% ipython --no-banner

In [1]: import numpy as np

In [2]: np.set_printoptions(precision=3, suppress=True, linewidth=160)

In [3]: tidy = lambda a: np.round(a, 3) + 0

In [4]: mat = np.loadtxt("test6.csv", delimiter=",")

In [5]: mat
Out[5]: 
array([[0., 0., 0.],
       [2., 2., 3.],
       [2., 2., 3.],
       [0., 0., 0.],
       [2., 2., 3.],
       [3., 5., 2.],
       [0., 0., 0.],
       [3., 2., 1.],
       [3., 5., 2.],
       [0., 0., 0.],
       [0., 0., 0.],
       [2., 2., 3.],
       [0., 0., 0.],
       [2., 2., 3.],
       [0., 0., 0.],
       [5., 4., 4.],
       [0., 0., 0.],
       [0., 3., 1.],
       [0., 0., 0.],
       [0., 0., 0.],
       [0., 0., 0.],
       [2., 2., 3.],
       [0., 0., 0.],
       [2., 2., 3.],
       [0., 0., 0.],
       [0., 0., 0.],
       [0., 0., 0.],
       [3., 2., 1.],
       [2., 2., 3.],
       [0., 0., 0.],
       [0., 0., 0.],
       [0., 0., 0.],
       [2., 5., 4.],
       [0., 3., 1.],
       [3., 2., 1.],
       [0., 0., 0.],
       [0., 0., 0.],
       [0., 0., 0.],
       [0., 3., 1.],
       [0., 0., 0.]])

In [6]: cent = mat[[17, 8]].astype(float)

In [7]: for _ in range(5):
   ...:     lab = np.linalg.norm(mat[:, None] - cent, axis=-1).argmin(axis=1)
   ...:     cent = np.array([mat[lab == j].mean(axis=0) for j in range(2)])
   ...: 

In [8]: lab
Out[8]: array([0, 0, 0, 0, 0, 1, 0, 0, 1, 0, 0, 0, 0, 0, 0, 1, 0, 0, 0, 0, 0, 0, 0, 0, 0, 0, 0, 0, 0, 0, 0, 0, 1, 0, 0, 0, 0, 0, 0, 0])

In [9]: np.abs(cent[1] - cent[0]).argmax()
Out[9]: np.int64(1)

In [10]: print(tidy(cent))
[[0.694 0.861 0.833]
 [3.25  4.75  3.   ]]

In [11]: O, V = np.linalg.qr(mat[:, :2])[0], np.linalg.qr(mat[:, 2:])[0]

In [12]: sv = np.linalg.svd(O.T @ V, compute_uv=False)

In [13]: print(tidy(np.degrees(np.arccos(sv.clip(0, 1)))))
[25.71]

In [14]: tidy(sv)
Out[14]: array([0.901])

In [15]: (sv > 0.9).sum()
Out[15]: np.int64(1)

In [16]: x0 = np.array([3, 1, 1])

In [17]: h1 = np.maximum(mat @ x0, 0)

In [18]: print(mat.T @ h1)
[525. 611. 528.]

In [19]: tidy(np.tanh(mat @ x0))
Out[19]: 
array([0.   , 1.   , 1.   , 0.   , 1.   , 1.   , 0.   , 1.   , 1.   , 0.   , 0.   , 1.   , 0.   , 1.   , 0.   , 1.   , 0.   , 0.999, 0.   , 0.   , 0.   ,
       1.   , 0.   , 1.   , 0.   , 0.   , 0.   , 1.   , 1.   , 0.   , 0.   , 0.   , 1.   , 0.999, 1.   , 0.   , 0.   , 0.   , 0.999, 0.   ])
